$ python -q
>>> import numpy as np
>>> np.set_printoptions(precision=1, suppress=True, linewidth=100, sign=" ")
>>> m1 = np.diag(np.array([0, 0, -1, 2, -1, -2])) + 2 * np.eye(6, k=1) + 2 * np.eye(6, k=-1)
>>> print(m1)
[[ 0.  2.  0.  0.  0.  0.]
 [ 2.  0.  2.  0.  0.  0.]
 [ 0.  2. -1.  2.  0.  0.]
 [ 0.  0.  2.  2.  2.  0.]
 [ 0.  0.  0.  2. -1.  2.]
 [ 0.  0.  0.  0.  2. -2.]]
>>> evals, V = np.linalg.eigh(m1)
>>> x = np.array([1, 3, 2, 3, -1, 3])
>>> print(np.round(V * np.maximum(evals, 0) @ V.T, 1) + 0)
[[ 0.9  1.   0.5  0.  -0.1 -0.1]
 [ 1.   1.3  0.8  0.4  0.  -0.1]
 [ 0.5  0.8  0.8  1.1  0.4  0.1]
 [ 0.   0.4  1.1  2.6  1.3  0.4]
 [-0.1  0.   0.4  1.3  0.7  0.3]
 [-0.1 -0.1  0.1  0.4  0.3  0.1]]
>>> print(x @ m1 @ x)
31.0
>>> print((np.sign(V[:, -1].round(6)) == np.sign(V[0, -1].round(6))).astype(int))
[ 1  1  1  1  1  1]
>>> print(np.count_nonzero(m1))
14
>>> print(np.linalg.matrix_rank(m1))
6
>>> print(np.linalg.svd(m1, compute_uv=False))
[ 4.   4.   3.3  2.3  1.1  0.1]
>>> print(m1.mean(axis=0))
[ 0.3  0.7  0.5  1.   0.5  0. ]
>>> print(np.unravel_index(np.abs(m1).argmax(), m1.shape))
(np.int64(0), np.int64(1))
>>> print(m1.shape)
(6, 6)
>>> print(round(float(np.linalg.norm(m1)), 1))
7.1
>>> print(np.all(np.linalg.eigvalsh(m1) > 0))
False
>>> print([round(float(np.linalg.det(m1[:i, :i])), 2) + 0 for i in range(1, 7)])
[0.0, -4.0, 4.0, 24.0, -40.0, -16.0]
>>> other = np.array([[2, -2, 2],
...     [-2, -1, 1],
...     [1, 0, 2],
...     [-1, -2, -2],
...     [2, 0, -2],
...     [1, 0, 0]])
>>> print(np.einsum("ij,ij->i", m1, m1))
[  4.   8.   9.  12.   9.   8.]
>>> print(other.T @ m1.T)
[[-4.  6. -7.  4. -2.  2.]
 [-2. -4. -6. -4. -4.  0.]
 [ 2.  8. -4. -4. -2. -4.]]
>>> print(np.einsum("ij->j", m1))
[ 2.  4.  3.  6.  3.  0.]
>>> print(np.einsum("ik,kj->ij", m1, other))
[[-4. -2.  2.]
 [ 6. -4.  8.]
 [-7. -6. -4.]
 [ 4. -4. -4.]
 [-2. -4. -2.]
 [ 2.  0. -4.]]
>>> print(np.vstack([m1, other.T]).shape)
(9, 6)
>>> feats = np.load("data.npy")
>>> print(feats)
[[ 0  1  0  0  0]
 [ 0  0 -3  0  0]
 [ 1  0  0  0  0]
 [ 0  0  0  0 -2]
 [ 0  0  0  2  0]]
>>> f = np.array([0, 1])
>>> print(np.cross(feats[2, :3], feats[1, :3]))
[ 0  3  0]
>>> print(np.convolve(feats[2], f))
[ 0  1  0  0  0  0]
>>> print(np.array([np.convolve(row, f, "same") for row in feats]))
[[ 0  0  1  0  0]
 [ 0  0  0 -3  0]
 [ 0  1  0  0  0]
 [ 0  0  0  0  0]
 [ 0  0  0  0  2]]
>>> print(np.correlate(feats[2], feats[1], "full"))
[ 0  0 -3  0  0  0  0  0  0]
>>> print((np.linalg.matrix_power((feats != 0) + (feats.T != 0) + np.eye(5), 5) > 0).astype(int))
[[ 1  1  1  0  0]
 [ 1  1  1  0  0]
 [ 1  1  1  0  0]
 [ 0  0  0  1  1]
 [ 0  0  0  1  1]]
>>> print(feats @ feats)
[[ 0  0 -3  0  0]
 [-3  0  0  0  0]
 [ 0  1  0  0  0]
 [ 0  0  0 -4  0]
 [ 0  0  0  0 -4]]
>>> O = feats.astype(float).copy()
>>> for j in range(5):
...     O[:, j] -= O[:, :j] @ (O[:, :j].T @ O[:, j])
...     O[:, j] /= np.linalg.norm(O[:, j])
... 
>>> print(O)
[[ 0.  1.  0.  0.  0.]
 [ 0.  0. -1.  0.  0.]
 [ 1.  0.  0.  0.  0.]
 [ 0.  0.  0.  0. -1.]
 [ 0.  0.  0.  1.  0.]]
>>> print(O.T @ feats)
[[ 1.  0.  0.  0.  0.]
 [ 0.  1.  0.  0.  0.]
 [ 0.  0.  3.  0.  0.]
 [ 0.  0.  0.  2.  0.]
 [ 0.  0.  0.  0.  2.]]
>>> W0 = np.load("block6.npy")
>>> print(W0)
[[  0  -8   2   2]
 [  8   0  13   3]
 [ -2 -13   0   3]
 [ -2  -3  -3   0]]
>>> U, sigma, VT = np.linalg.svd(W0)
>>> print(np.argmax(sigma[:-1] / (sigma[1:] + 1e-6)) + 1)
2
>>> other = U[:, :2] @ np.diag(sigma[:2]) @ VT[:2]
>>> print(np.linalg.matrix_rank(other))
2
>>> print(round(np.abs(W0 - other).max(), 1))
0.2
>>> print(round(np.linalg.norm(W0 - other) / np.linalg.norm(W0), 1))
0.0
>>> print(np.linalg.matrix_rank(W0, rtol=0.05))
2
>>> print(other.round(1) + 0)
[[  0.   -8.    2.    2.2]
 [  8.    0.   13.    3. ]
 [ -2.  -13.    0.    2.9]
 [ -2.2  -3.   -2.9   0. ]]
>>> E = np.load("x.npy")
>>> print(E)
[[-4  3  4 -7  9]
 [ 3 -6  1  6 -6]
 [ 4  1 -8 -4 -6]
 [-7  6 -4 -6  2]
 [ 9 -6 -6  2 -6]]
>>> print([round(float(np.linalg.det(E[:i, :i])), 2) + 0 for i in range(1, 6)])
[-4.0, 15.0, 4.0, -1535.0, -8416.0]
>>> print(np.all(np.linalg.eigvalsh(E) > 0))
False
>>> x = np.array([-2, 0, 2, 2, -1])
>>> print(E * x)
[[  8   0   8 -14  -9]
 [ -6   0   2  12   6]
 [ -8   0 -16  -8   6]
 [ 14   0  -8 -12  -2]
 [-18   0 -12   4   6]]
>>> print(E @ np.eye(5)[2])
[ 4.  1. -8. -4. -6.]
>>> print(E @ (2 * x))
[-14  28 -52 -16 -40]
>>> print(E @ np.ones(5))
[  5.  -2. -13.  -9.  -7.]
>>> evals, V = np.linalg.eigh(E)
>>> x = np.array([0, 2, -2, 0, 3])
>>> print((np.sign(V[:, -1].round(6)) == np.sign(V[0, -1].round(6))).astype(int))
[ 1  0  1  0  1]
>>> print(np.abs(E).sum(axis=1).max(), np.round(np.abs(evals).max(), 1))
29 22.8
>>> print(np.linalg.eigvalsh(E[1:, 1:]))
[-15.6 -13.4   0.5   2.5]
>>> print(x @ E @ x)
-118
>>> print(V * np.maximum(evals, 0) @ V.T)
[[ 3.1 -1.2  0.6 -2.2  2.1]
 [-1.2  0.7  0.2  0.7 -1.2]
 [ 0.6  0.2  0.8 -0.7 -0.4]
 [-2.2  0.7 -0.7  1.7 -1.1]
 [ 2.1 -1.2 -0.4 -1.1  2.3]]
>>> hat = np.triu(np.array([[7, 1, 7, 7, 5],
...     [4, 3, 3, 2, 5],
...     [9, 0, 2, 4, 1],
...     [5, 6, 4, 2, 2],
...     [6, 2, 9, 6, 8]]), 1) + np.eye(5)
>>> other = hat @ E @ np.linalg.inv(hat)
>>> print(other)
[[   23.    -7.  -249.   788. -1462.]
 [   46.   -67.  -182.   532.  -827.]
 [  -15.    34.   -27.   119.  -310.]
 [   11.   -17.   -42.   123.  -184.]
 [    9.   -15.   -24.    65.   -82.]]
>>> print(np.poly(other))
[    1.    30.    72. -2160.  -938.  8416.]
>>> print(np.trace(other), np.trace(E))
-30.0 -30
>>> print(hat @ E - E @ hat)
[[ 27.  17. -94. -48. -49.]
 [ 43. -18. -65. -27. -42.]
 [-19.  14. -53. -20.  -7.]
 [ 18.  -5.  19.  57.   9.]
 [  0.  -9. -45. -27. -13.]]
>>> print(round(float(np.linalg.det(other)), 1))
-8416.0
>>> K = np.load("layer7.npy")
>>> print(K)
[[  5.1   4.2   4.6   9.7 -26. ]
 [  3.5   4.7   4.7  10.  -25.3]
 [  5.    4.5   5.6   9.5 -25.5]
 [  4.6   5.8   4.3  11.9 -25.8]
 [  5.1   5.8   4.2   9.9 -26. ]
 [  5.8   6.2   3.1   8.8 -24.9]
 [  7.2   4.6   6.3   8.5 -27.2]
 [  5.9   4.4   3.2   9.5 -25. ]
 [  5.5   5.4   4.    8.3 -24.7]
 [  5.1   4.8   6.1  10.3 -25.1]
 [  6.5   8.2   6.7  10.7 -23.7]
 [  5.1   6.    3.6   9.1 -25.1]
 [  5.2   7.6   4.    9.8 -26. ]
 [  6.    5.    5.3   9.1 -25.1]
 [  4.6   5.7   5.    8.9 -25. ]
 [  4.5   3.4   5.7  10.2 -25.2]
 [  6.2   5.9   5.1  10.1 -24.4]
 [  6.3   4.7   5.   10.4 -25.5]
 [  7.5   6.5   4.8  10.8 -24.1]
 [  3.8   5.    4.   10.  -26.1]
 [  4.2   3.9   3.7   9.6 -24.9]
 [  5.6   3.6   5.1  11.2 -25. ]
 [  5.5   4.8   3.4   8.7 -24.9]
 [  5.8   4.1   4.7   9.3 -25. ]
 [  5.8   3.8   6.7   9.8 -24.8]
 [  5.4   7.1   5.5   8.1 -24.6]
 [  4.    5.    5.8   9.  -24.5]
 [  5.6   5.5   5.9  11.6 -24.1]
 [  5.7   4.7   4.   11.2 -25.4]
 [  4.2   4.7   4.9   9.7 -24.9]
 [  4.5   3.3   4.5  10.5 -27.1]
 [  3.9   5.4   4.8   8.9 -26.4]
 [  5.    5.3   4.2  10.5 -24.1]
 [  5.7   3.9   4.    9.7 -24.5]
 [  4.9   4.7   5.6   9.3 -25.4]]
>>> U, sigma, VT = np.linalg.svd(K)
>>> print(sigma)
[ 168.1    7.2    5.9    5.1    4.7]
>>> print(np.argmax(sigma[:-1] / (sigma[1:] + 1e-6)) + 1)
1
>>> other = U[:, :1] @ np.diag(sigma[:1]) @ VT[:1]
>>> print(np.linalg.matrix_rank(other))
1
>>> print(np.linalg.matrix_rank(K, rtol=0.05))
1
>>> other = np.array([[2, 1, 0], [1, 0, 0], [3, 1, 1], [2, 3, 0], [1, 1, 0]])
>>> print(np.vstack([K, other.T]).shape)
(38, 5)
>>> print(np.einsum("ij->j", K))
[ 184.3  178.2  168.1  342.6 -881.3]
>>> labels = K[:, 4] > np.median(K[:, 4])
>>> f = K[labels].mean(axis=0) - K[~labels].mean(axis=0)
>>> print(((K - K.mean(axis=0)) @ f > 0).astype(int))
[ 0  0  0  0  0  1  0  0  1  0  1  1  1  1  1  0  1  0  1  0  0  0  1  0  0  1  1  1  0  0  0  0  1
  1  0]
>>> print(labels.astype(int))
[ 0  0  0  0  0  1  0  0  1  0  1  0  0  0  0  0  1  0  1  0  1  0  1  0  1  1  1  1  0  1  0  0  1
  1  0]
>>> print(round(float(np.linalg.norm(K, 2) / np.linalg.norm(K)), 1))
1.0
>>> print(np.round(np.abs(np.linalg.svd(K)[2][-1]), 1) + 0)
[ 0.8  0.3  0.4  0.1  0. ]
>>> print(round(np.log10(np.linalg.cond(K))))
2
>>> F = np.load("mat.npy")
>>> print(F)
[[ 1  1 -1 -1  1  1 -1 -1]
 [ 1 -1  1 -1 -1  1 -1  1]
 [ 1  1  1  1  1  1  1  1]
 [ 1 -1  1 -1  1 -1  1 -1]
 [ 1  1  1  1 -1 -1 -1 -1]
 [ 1  1 -1 -1 -1 -1  1  1]]
>>> t = np.radians(15)
>>> r_ = np.eye(8)
>>> r_[4, 4] = r_[3, 3] = np.cos(t)
>>> r_[4, 3], r_[3, 4] = -np.sin(t), np.sin(t)
>>> print(r_)
[[ 1.   0.   0.   0.   0.   0.   0.   0. ]
 [ 0.   1.   0.   0.   0.   0.   0.   0. ]
 [ 0.   0.   1.   0.   0.   0.   0.   0. ]
 [ 0.   0.   0.   1.   0.3  0.   0.   0. ]
 [ 0.   0.   0.  -0.3  1.   0.   0.   0. ]
 [ 0.   0.   0.   0.   0.   1.   0.   0. ]
 [ 0.   0.   0.   0.   0.   0.   1.   0. ]
 [ 0.   0.   0.   0.   0.   0.   0.   1. ]]
>>> other = F @ r_.T
>>> print(np.abs(other - F).max(axis=0))
[ 0.   0.   0.   0.3  0.3  0.   0.   0. ]
>>> print(np.allclose(np.linalg.norm(F, axis=1), np.linalg.norm(other, axis=1)))
True
>>> print(F.ravel(order="F"))
[ 1  1  1  1  1  1  1 -1  1 -1  1  1 -1  1  1  1  1 -1 -1 -1  1 -1  1 -1  1 -1  1  1 -1 -1  1  1  1
 -1 -1 -1 -1 -1  1  1 -1  1 -1  1  1 -1 -1  1]
>>> F.reshape(6, 9)
Traceback (most recent call last):
  File "<python-input-99>", line 1, in <module>
    F.reshape(6, 9)
    ~~~~~~~~~^^^^^^
ValueError: cannot reshape array of size 48 into shape (6,9)
>>> T = F.reshape(6, 2, -1)
>>> print(T.shape)
(6, 2, 4)
>>> print(np.einsum("ihd,ihd->ih", T, T))
[[ 4  4]
 [ 4  4]
 [ 4  4]
 [ 4  4]
 [ 4  4]
 [ 4  4]]
>>> mat = np.loadtxt("sample3.csv", delimiter=",")
>>> print(mat)
[[-0.4  0.1  0.4  0.3 -0.3]
 [ 1.3 -1.3  1.6 -0.5 -1.9]
 [ 0.5 -0.5  1.1  0.4 -1. ]
 [-1.4  1.8 -2.4 -0.1  2.8]
 [-1.6  1.7 -2.6  0.5  2.6]
 [ 3.4 -2.7  4.6  0.2 -4.6]
 [-1.5  1.  -1.8  0.   1.1]
 [ 3.2 -2.4  3.9  0.6 -3.9]
 [-1.4  1.4 -1.6  0.9  1.6]
 [-2.3  2.  -3.2  0.3  3.8]
 [ 2.6 -2.7  3.6  0.  -3.2]
 [ 3.8 -3.9  5.3 -0.1 -5.4]
 [ 1.6 -2.3  2.5  0.4 -3.1]
 [-1.5  1.6 -2.1 -0.7  2.9]
 [-5.4  4.7 -6.8  0.5  7. ]
 [ 1.8 -1.7  1.8  0.6 -2.7]
 [ 3.2 -3.4  4.7  0.  -5. ]
 [-1.2  1.1 -1.7 -0.2  1.9]
 [ 3.1 -2.2  3.9  0.  -4.2]
 [ 0.9 -0.8  1.1  0.  -1.1]
 [-1.4  1.2 -1.1 -0.2  1.6]
 [ 0.1 -0.6  1.1 -0.2 -0.8]
 [-1.4  1.4 -2.9  0.2  2.3]
 [-1.9  1.3 -2.8  0.5  2.7]
 [ 0.1 -0.6  1.  -0.4 -0.7]
 [ 1.4 -2.1  4.2  0.1 -3.6]
 [-3.5  3.6 -5.3 -0.5  5.5]
 [ 2.  -2.4  3.2  0.3 -3.9]
 [ 3.  -3.   4.9  0.  -5. ]
 [-1.7  2.  -2.8 -0.2  2.9]]
>>> Xc = mat - mat.mean(axis=0)
>>> U, sigma, VT = np.linalg.svd(Xc, full_matrices=False)
>>> print(np.searchsorted(np.cumsum(sigma ** 2) / (sigma ** 2).sum(), 0.9) + 1)
1
>>> print(np.round(sigma ** 2 / (sigma ** 2).sum(), 1) + 0)
[ 1.  0.  0.  0.  0.]
>>> print(np.round(Xc.mean(axis=0), 1) + 0)
[ 0.  0.  0.  0.  0.]
>>> print(round(float((sigma ** 2).sum() ** 2 / (sigma ** 4).sum()), 1))
1.0
>>> print(np.round(VT[0] * np.sign(VT[0, np.abs(VT[0]).argmax()]), 1) + 0)
[-0.4  0.4 -0.6  0.   0.6]
>>> W1 = np.array([[-2, 1, -3], [-3, 0, -3], [1, 3, 0], [-1, -1, 1], [-2, 3, -3]])
>>> beta = np.array([-2, 1, -2])
>>> act = np.maximum(mat @ W1 + beta, 0)
>>> print((act > 0).astype(int))
[[ 0  1  1]
 [ 1  1  1]
 [ 1  1  1]
 [ 0  1  0]
 [ 0  0  0]
 [ 1  1  1]
 [ 0  0  0]
 [ 1  1  1]
 [ 0  0  0]
 [ 0  1  0]
 [ 1  1  1]
 [ 1  1  1]
 [ 1  1  1]
 [ 0  1  0]
 [ 0  0  0]
 [ 1  0  1]
 [ 1  1  1]
 [ 0  1  0]
 [ 1  1  1]
 [ 1  1  1]
 [ 0  1  0]
 [ 1  1  1]
 [ 0  0  0]
 [ 0  0  0]
 [ 1  1  1]
 [ 1  1  1]
 [ 0  0  0]
 [ 1  1  1]
 [ 1  1  1]
 [ 0  0  0]]
>>> basis = np.array([[3, 1], [1, 0], [3, 1]])
>>> print(W1 @ basis)
[[-14  -5]
 [-18  -6]
 [  6   1]
 [ -1   0]
 [-12  -5]]
>>> x = np.array([0, 1, -3, -3, 3])
>>> rhs = mat @ x
>>> try:
...     np.linalg.solve(mat, rhs)
... except np.linalg.LinAlgError as e:
...     print("failed:", e)
... 
failed: Last 2 dimensions of the array must be square
>>> print(np.round(np.linalg.solve(mat.T @ mat, mat.T @ rhs), 1) + 0)
[ 0.  1. -3. -3.  3.]
>>> print(np.round(np.linalg.pinv(mat) @ mat, 1) + 0)
[[ 1.  0.  0.  0.  0.]
 [ 0.  1.  0.  0.  0.]
 [ 0.  0.  1.  0.  0.]
 [ 0.  0.  0.  1.  0.]
 [ 0.  0.  0.  0.  1.]]
>>> rng = np.random.default_rng(805141)
>>> rhs = rhs + 0.3 * rng.normal(size=30)
>>> print(rhs)
[ -2.9 -10.2  -7.4  17.7  16.2 -30.5   9.5 -28.    7.6  22.3 -22.6 -35.4 -20.4  19.1  44.6 -17.2
 -33.3  12.4 -27.1  -7.1   9.7  -6.   16.2  16.4  -4.4 -26.   37.5 -24.7 -33.   19.6]
>>> beta, *_ = np.linalg.lstsq(mat, rhs)
>>> print(round(float(np.linalg.norm(rhs - mat @ beta)), 1))
1.6
>>> print(beta.round())
[ 0.  1. -3. -3.  4.]
>>> data = np.loadtxt("out2.csv", delimiter=",")
>>> print(data)
[[ 0.  0.  0.  0.  0.  0.  0.]
 [ 0.  2.  0.  1.  0.  2.  0.]
 [ 2.  0. -2. -2.  0. -1.  0.]
 [ 0.  0.  0.  1.  0. -1. -2.]
 [ 0.  0. -1.  1.  0. -1.  0.]]
>>> other = data + rng.integers(-2, 3, (5, 4)) @ rng.integers(-2, 3, (4, 7))
>>> print(other)
[[-10.   1.  -7.  -2. -11.   5.   2.]
 [  4.  -1.   2.   0.   3.  -1.  -6.]
 [  3.   0.   0.  -3.   2.  -4.   0.]
 [  2.  -1.   6.  -1.   6.   0.  -1.]
 [ -1.   2.  -2.   2.  -1.  -2.   3.]]
>>> print(np.round(np.linalg.svd(other - data, compute_uv=False), 1) + 0)
[ 20.4   7.3   5.4   2.9   0. ]
